$ ipython --no-banner

In [1]: import numpy as np

In [2]: np.set_printoptions(precision=2, suppress=True, linewidth=160)

In [3]: def rnd(a):
   ...:     return np.round(a, 2) + 0
   ...: 

In [4]: A = np.load("test8.npy")

In [5]: A
Out[5]: 
array([[ 3, -2,  0,  0,  0, -3,  0,  0, -1,  0,  0,  0],
       [-2, -3,  3, -2,  0,  1,  3,  0,  1,  0,  0,  0],
       [ 3,  2, -3, -3,  0,  1,  3,  0,  1,  0,  0,  0],
       [-2,  1,  1, -3,  0,  1,  0,  0, -2,  0,  0,  0],
       [ 0,  0,  0,  0, -1,  0,  0,  1,  0,  1, -2,  3],
       [ 3, -2,  0, -1,  0,  0, -1,  0,  0,  0,  0,  0],
       [-3, -2,  3, -1,  0, -1,  2,  0,  1,  0,  0,  0],
       [ 0,  0,  0,  0, -1,  0,  0,  1,  0,  2, -1,  0],
       [ 1,  1,  0,  0,  0, -1, -2,  0,  0,  0,  0,  0],
       [ 0,  0,  0,  0, -3,  0,  0, -1,  0,  0,  3,  0],
       [ 0,  0,  0,  0, -1,  0,  0,  0,  0,  3, -2,  1],
       [ 0,  0,  0,  0,  1,  0,  0,  3,  0, -2,  0,  2]])

In [6]: np.allclose(A, A.T)
Out[6]: False

In [7]: rnd(np.sort(np.abs(np.linalg.eigvals(A))))
Out[7]: array([0.73, 1.86, 1.86, 2.14, 2.82, 2.82, 2.84, 3.05, 3.05, 3.4 , 3.4 , 6.14])

In [8]: print(rnd(np.sort(np.linalg.eigvals(A).real)))
[-6.14 -2.92 -2.92 -2.84 -0.15 -0.15  0.73  1.56  1.56  2.14  2.55  2.55]

In [9]: (np.linalg.matrix_power((A != 0) + (A.T != 0) + np.eye(12), 12) > 0).astype(int)
Out[9]: 
array([[1, 1, 1, 1, 0, 1, 1, 0, 1, 0, 0, 0],
       [1, 1, 1, 1, 0, 1, 1, 0, 1, 0, 0, 0],
       [1, 1, 1, 1, 0, 1, 1, 0, 1, 0, 0, 0],
       [1, 1, 1, 1, 0, 1, 1, 0, 1, 0, 0, 0],
       [0, 0, 0, 0, 1, 0, 0, 1, 0, 1, 1, 1],
       [1, 1, 1, 1, 0, 1, 1, 0, 1, 0, 0, 0],
       [1, 1, 1, 1, 0, 1, 1, 0, 1, 0, 0, 0],
       [0, 0, 0, 0, 1, 0, 0, 1, 0, 1, 1, 1],
       [1, 1, 1, 1, 0, 1, 1, 0, 1, 0, 0, 0],
       [0, 0, 0, 0, 1, 0, 0, 1, 0, 1, 1, 1],
       [0, 0, 0, 0, 1, 0, 0, 1, 0, 1, 1, 1],
       [0, 0, 0, 0, 1, 0, 0, 1, 0, 1, 1, 1]])

In [10]: print(A @ A)
[[  3   5  -6   7   0 -10  -1   0  -5   0   0   0]
 [  8  10 -11  -1   0   0   3   0   9   0   0   0]
 [ -3 -28  21  10   0 -17   0   0   5   0   0   0]
 [  2  -4  -3   3   0   7   9   0  10   0   0   0]
 [  0   0   0   0   2   0   0   8   0 -11   8   1]
 [ 18   1 -10   8   0 -11  -8   0  -4   0   0   0]
 [ -2  16 -10  -3   0   6   6   0   8   0   0   0]
 [  0   0   0   0  -5   0   0  -2   0  -2   9  -4]
 [  4   1  -3   1   0   0   0   0  -2   0   0   0]
 [  0   0   0   0   1   0   0  -4   0   4   1  -6]
 [  0   0   0   0  -5   0   0  -1   0  -9  15  -3]
 [  0   0   0   0   4   0   0  12   0   3 -11   7]]

In [11]: print(np.flatnonzero(np.linalg.matrix_power((A != 0) + (A.T != 0) + np.eye(12), 12)[2]))
[0 1 2 3 5 6 8]

In [12]: print(A.sum(axis=1))
[-3  1  4 -4  2 -1 -1  1 -1 -1  1  4]

In [13]: np.abs(A).max()
Out[13]: np.int64(3)

In [14]: A - A[0]
Out[14]: 
array([[ 0,  0,  0,  0,  0,  0,  0,  0,  0,  0,  0,  0],
       [-5, -1,  3, -2,  0,  4,  3,  0,  2,  0,  0,  0],
       [ 0,  4, -3, -3,  0,  4,  3,  0,  2,  0,  0,  0],
       [-5,  3,  1, -3,  0,  4,  0,  0, -1,  0,  0,  0],
       [-3,  2,  0,  0, -1,  3,  0,  1,  1,  1, -2,  3],
       [ 0,  0,  0, -1,  0,  3, -1,  0,  1,  0,  0,  0],
       [-6,  0,  3, -1,  0,  2,  2,  0,  2,  0,  0,  0],
       [-3,  2,  0,  0, -1,  3,  0,  1,  1,  2, -1,  0],
       [-2,  3,  0,  0,  0,  2, -2,  0,  1,  0,  0,  0],
       [-3,  2,  0,  0, -3,  3,  0, -1,  1,  0,  3,  0],
       [-3,  2,  0,  0, -1,  3,  0,  0,  1,  3, -2,  1],
       [-3,  2,  0,  0,  1,  3,  0,  3,  1, -2,  0,  2]])

In [15]: np.linalg.matrix_rank(A)
Out[15]: np.int64(12)

In [16]: A.shape
Out[16]: (12, 12)

In [17]: rnd(np.linalg.svd(A, compute_uv=False))
Out[17]: array([8.65, 6.43, 5.83, 5.77, 5.04, 3.69, 3.69, 2.55, 1.61, 1.6 , 0.31, 0.31])

In [18]: np.count_nonzero(A)
Out[18]: np.int64(59)

In [19]: q, vecs = np.linalg.qr(A[:, :6])[0], np.linalg.qr(A[:, 6:])[0]

In [20]: sigma = np.linalg.svd(q.T @ vecs, compute_uv=False)

In [21]: print(rnd(np.degrees(np.arccos(sigma.clip(0, 1)))))
[ 8.92 14.6  64.38 90.   90.   90.  ]

In [22]: print(rnd(np.linalg.norm(q @ q.T - vecs @ vecs.T, 2)))
1.0

In [23]: m1 = np.load("block7.npy")

In [24]: m1
Out[24]: 
array([[-17,  -5,   3, -14,  -5,  -2,  24, -11,  -2,  10,  -4,  -5],
       [ -4,  -4, -17, -17,   2,  -1,  -6, -14,   7,  -8,   6,  -8],
       [-18,  -8,   8, -20,  -4,   2,   5, -32,  15,   0,   1,  14],
       [  7,   5,  13,  11,   2,   6,   7,  -4, -16,   4, -11,  -1],
       [ -3,   0, -11,  -8,   7,   0, -16,  -6,   0,  -2,  -1, -10],
       [ -6,  -2,  -6,  -5,   5,  11,  -4, -12,  -9,   1,   4,   0],
       [-19,  -1,  11, -24,   5,   7,  23, -20,  -3,  11, -15,  -7],
       [ -8,   2,   4,  -3, -11,   6,   2, -13,  -1, -14, -10,   2],
       [ 16,  -6,  12,   6,   0,  -5,   6,   1,  -8,  -1, -18,  -6],
       [-15,   4,   0, -10,  -2,  14,  -5, -17,  -6,  -7, -13,  -3],
       [ -9,  -2,   0,  -4,  -2,   5,   9,   1, -13, -11,  -2,  -9],
       [-12, -13, -14, -16,  -5,  -7,  -6, -19,  17,  -9,  -4,   3],
       [ -8,   2,   4,  -3, -11,   6,   2, -13,  -1, -14, -10,   2],
       [ 16, -11,   6,  -1,   5,  -9,  -8,  -1,   9,  -1,  -5,   3],
       [-14,   0,   3,  -4,  27,  16,  -1, -33, -13,  24, -11,   9],
       [ -2, -10,   2,  -8,   6,   5,   9,  10, -11,  16, -19, -11],
       [-13,   5,   1,   0,  14,  15,  -1, -18, -19,  11, -11,  -2],
       [-18, -17,   6, -22, -15,   9,  17, -15,  -6,  -3, -11,  -3],
       [-14,  -7, -11, -13,  11,  10,   3, -21,  -4,  10,   2,   3],
       [  0,   3,  -5,  -8,  -2,   8,  -4,  -3,  -3,  -8,   6,  -6],
       [  4,   3,  -9, -12,  12,  10, -27, -15,  -2,  -6,   7,  -8],
       [-38,  -3,  -3, -29,  -2,  23,  15, -40, -17,   4, -13,  -8],
       [-34, -10, -16, -37,   1,  11,  -8, -44,   5,  -5,   2,  -4]])

In [25]: x0 = np.array([2, -1, -3, -2, 1, -2, 3, 3, -2, -1, 3, 2])

In [26]: h = np.maximum(m1 @ x0, 0)

In [27]: np.maximum(m1 @ x0, 0) - np.maximum(-m1 @ x0, 0)
Out[27]: array([   0,   21, -100,  -60,  -37,  -18,  -86,  -90,  -28, -136,   23,  -34,  -90,   -3, -149,   -4, -117,  -44,  -15,    9,  -63, -154, -120])

In [28]: m1.T @ h
Out[28]: array([-291, -103, -402, -521,  -22,  166,   45, -298, -179, -493,  134, -429])

In [29]: r0 = np.array([3, -3, 2])

In [30]: np.convolve(m1[2], r0)
Out[30]: array([ -54,   30,   12, -100,   64,  -22,    1, -107,  151, -109,   33,   39,  -40,   28])

In [31]: np.polyval(r0, m1[2])
Out[31]: array([1028,  218,  170, 1262,   62,    8,   62, 3170,  632,    2,    2,  548])

In [32]: rng = np.random.default_rng(94)

In [33]: M2 = m1 + rng.integers(-2, 3, (23, 11)) @ rng.integers(-2, 3, (11, 12))

In [34]: M2
Out[34]: 
array([[-18,  -1,  -1,  -6, -20,   0,  25, -13,   7,   8,  -5, -13],
       [  1,  -3, -19,  -5,   5,  -3, -10, -20,   8,  -3,  13,  -2],
       [-23, -17,   9, -18,   0,   6,  13, -25,   3,  -3,  14,  11],
       [ 13, -10,  -1,   7,   5,   5,  17,   1, -23,  13,  -8,  16],
       [-10,  -2,  -9, -10,   0,   9,  -9,  -6,  -3,  -4,  -3,  -6],
       [-16,  -7,  -3,  -7,  11,   0, -11,  -9,   3,  -2,  -2,  -7],
       [-31, -15,   1, -38,  13,   0,  27, -14,  -3,  14, -22,   4],
       [  1,  19,  17,   4, -19,  13,  -4, -19,  -3, -19,  -5,  -8],
       [ 13,  -8,  16,  14,   8,  -5,  -1,  -4, -15,  -3,  -8,  -5],
       [-10,  15,  17,  -8, -12,  24,  -1, -19,  -5, -14, -10,  -9],
       [-10,  -4,   2, -14,   6,   1,  18,   5, -17,  -6,  -1,  -3],
       [ -8, -16, -15,   2, -11,   0,  -6, -22,   8, -10,  13,   0],
       [-15,   9,  11,   5,  -8,   5,  -2, -21,   1, -18,  -6,  -8],
       [ 10,  -7,  14,  -7,   9,  -6, -14,   1,  -3,  -5,   0,   3],
       [-10,   9,   9, -13,  23,  22,  -4, -30, -23,  29, -15,  17],
       [  2, -13,   4,   0,   1,  13,  15,   8, -23,  13,   1,  -5],
       [-16,   0,   4,   3,  31,  11,  -5, -19, -23,   5,  -3,  -7],
       [-17, -10,   9, -14, -32,  23,  15, -17,  -4,  -9, -14,  -7],
       [-17, -13, -17,   5,  11,  13,  -3, -29,  -1,   0,  12,  -3],
       [ -8,  -8, -10,  -8, -11,   6,  -2,  -6,   9, -13,   5,   3],
       [ 14,   8, -10,  -8,  12,  18, -31, -19, -12,  -4,   9,  -3],
       [-36,  -3,   6, -21,  -8,  34,  17, -39, -25,  -4,  -1, -13],
       [-40, -21, -31, -43,   6,  10,  -2, -48,  -2,  -3,   3,   8]])

In [35]: np.abs(M2 - m1).sum(axis=1)
Out[35]: array([57, 54, 71, 94, 47, 75, 96, 95, 57, 78, 56, 72, 65, 60, 71, 79, 63, 69, 79, 67, 55, 72, 76])

In [36]: x0 = np.array([2, 0, 3, 3, -4, -2, -5, 1, 3, 5, -3, -5])

In [37]: target = m1 @ x0

In [38]: rnd(np.linalg.pinv(m1) @ m1)
Out[38]: 
array([[1., 0., 0., 0., 0., 0., 0., 0., 0., 0., 0., 0.],
       [0., 1., 0., 0., 0., 0., 0., 0., 0., 0., 0., 0.],
       [0., 0., 1., 0., 0., 0., 0., 0., 0., 0., 0., 0.],
       [0., 0., 0., 1., 0., 0., 0., 0., 0., 0., 0., 0.],
       [0., 0., 0., 0., 1., 0., 0., 0., 0., 0., 0., 0.],
       [0., 0., 0., 0., 0., 1., 0., 0., 0., 0., 0., 0.],
       [0., 0., 0., 0., 0., 0., 1., 0., 0., 0., 0., 0.],
       [0., 0., 0., 0., 0., 0., 0., 1., 0., 0., 0., 0.],
       [0., 0., 0., 0., 0., 0., 0., 0., 1., 0., 0., 0.],
       [0., 0., 0., 0., 0., 0., 0., 0., 0., 1., 0., 0.],
       [0., 0., 0., 0., 0., 0., 0., 0., 0., 0., 1., 0.],
       [0., 0., 0., 0., 0., 0., 0., 0., 0., 0., 0., 1.]])

In [39]: print(rnd(np.linalg.lstsq(m1, target)[0]))
[ 2.  0.  3.  3. -4. -2. -5.  1.  3.  5. -3. -5.]

In [40]: rnd(np.linalg.solve(m1.T @ m1, m1.T @ target))
Out[40]: array([ 2.,  0.,  3.,  3., -4., -2., -5.,  1.,  3.,  5., -3., -5.])

In [41]: target = target + 0.02 * rng.normal(size=23)

In [42]: rnd(target)
Out[42]: 
array([ -92.98,  -97.03, -145.05,   37.02,   25.98, -112.98, -120.  ,  -57.01,  122.  ,  -71.01, -118.99,  -66.02,  -57.01,  106.  , -129.99,   67.99,  -80.99,
       -126.98, -183.02,  -66.99,  -19.99, -276.97, -253.  ])

In [43]: coef, *_ = np.linalg.lstsq(m1, target)

In [44]: [round(float(np.linalg.norm(np.linalg.solve(m1.T @ m1 + lam * np.eye(12), m1.T @ target))), 2) for lam in (0, 1, 10, 100)]
Out[44]: [11.63, 10.96, 10.37, 7.75]

In [45]: print(rnd(np.linalg.norm(target - m1 @ coef)))
0.06

In [46]: print(rnd(m1.T @ (target - m1 @ coef)))
[0. 0. 0. 0. 0. 0. 0. 0. 0. 0. 0. 0.]

In [47]: coef.round()
Out[47]: array([ 2.,  0.,  3.,  3., -4., -2., -5.,  1.,  3.,  5., -3., -5.])
